% ipython --no-banner

In [1]: import numpy as np

In [2]: import numpy.linalg as la

In [3]: np.set_printoptions(precision=3, suppress=True, linewidth=100)

In [4]: M = np.array([[-5, 4, 0, 0, 0, 0],
   ...:     [-1, 0, 0, 0, 0, 0],
   ...:     [-5, 3, 0, 0, 0, 0],
   ...:     [0, 0, -5, 4, 0, 0],
   ...:     [0, 0, -1, 0, 0, 0],
   ...:     [0, 0, -5, 3, 0, 0],
   ...:     [0, 0, 0, 0, -5, 4],
   ...:     [0, 0, 0, 0, -1, 0],
   ...:     [0, 0, 0, 0, -5, 3]])

In [5]: M
Out[5]: 
array([[-5,  4,  0,  0,  0,  0],
       [-1,  0,  0,  0,  0,  0],
       [-5,  3,  0,  0,  0,  0],
       [ 0,  0, -5,  4,  0,  0],
       [ 0,  0, -1,  0,  0,  0],
       [ 0,  0, -5,  3,  0,  0],
       [ 0,  0,  0,  0, -5,  4],
       [ 0,  0,  0,  0, -1,  0],
       [ 0,  0,  0,  0, -5,  3]])

In [6]: Y = np.c_[M[:, :3] @ np.array([[1, -2, -2], [1, 3, -3], [-1, 1, -2]]), np.array([2, 0, 1, 2, 6, 7, 2, 4, 5])]

In [7]: Y
Out[7]: 
array([[-1, 22, -2,  2],
       [-1,  2,  2,  0],
       [-2, 19,  1,  1],
       [ 5, -5, 10,  2],
       [ 1, -1,  2,  6],
       [ 5, -5, 10,  7],
       [ 0,  0,  0,  2],
       [ 0,  0,  0,  4],
       [ 0,  0,  0,  5]])

In [8]: np.round(la.norm(Y - M @ la.lstsq(M, Y)[0], axis=0), 3) + 0
Out[8]: array([0.   , 0.   , 0.   , 1.442])

In [9]: la.matrix_rank(np.c_[M, Y])
Out[9]: np.int64(7)

In [10]: la.matrix_rank(Y)
Out[10]: np.int64(4)

In [11]: t3 = np.stack([Y, 3 * Y, Y[::-1]])

In [12]: la.matrix_rank(t3.reshape(3, -1))
Out[12]: np.int64(2)

In [13]: (t3 @ Y.T).shape
Out[13]: (3, 9, 9)

In [14]: arr = np.load("dump.npy")

In [15]: arr
Out[15]: 
array([[ 2, -3, -3],
       [ 0,  1,  2],
       [ 0,  0,  2]])

In [16]: # triangular

In [17]: la.matrix_power(arr - np.diag(np.diag(arr)), 3)
Out[17]: 
array([[0, 0, 0],
       [0, 0, 0],
       [0, 0, 0]])

In [18]: np.prod(np.diag(arr)), np.round(la.det(arr), 3)
Out[18]: (np.int64(4), np.float64(4.0))
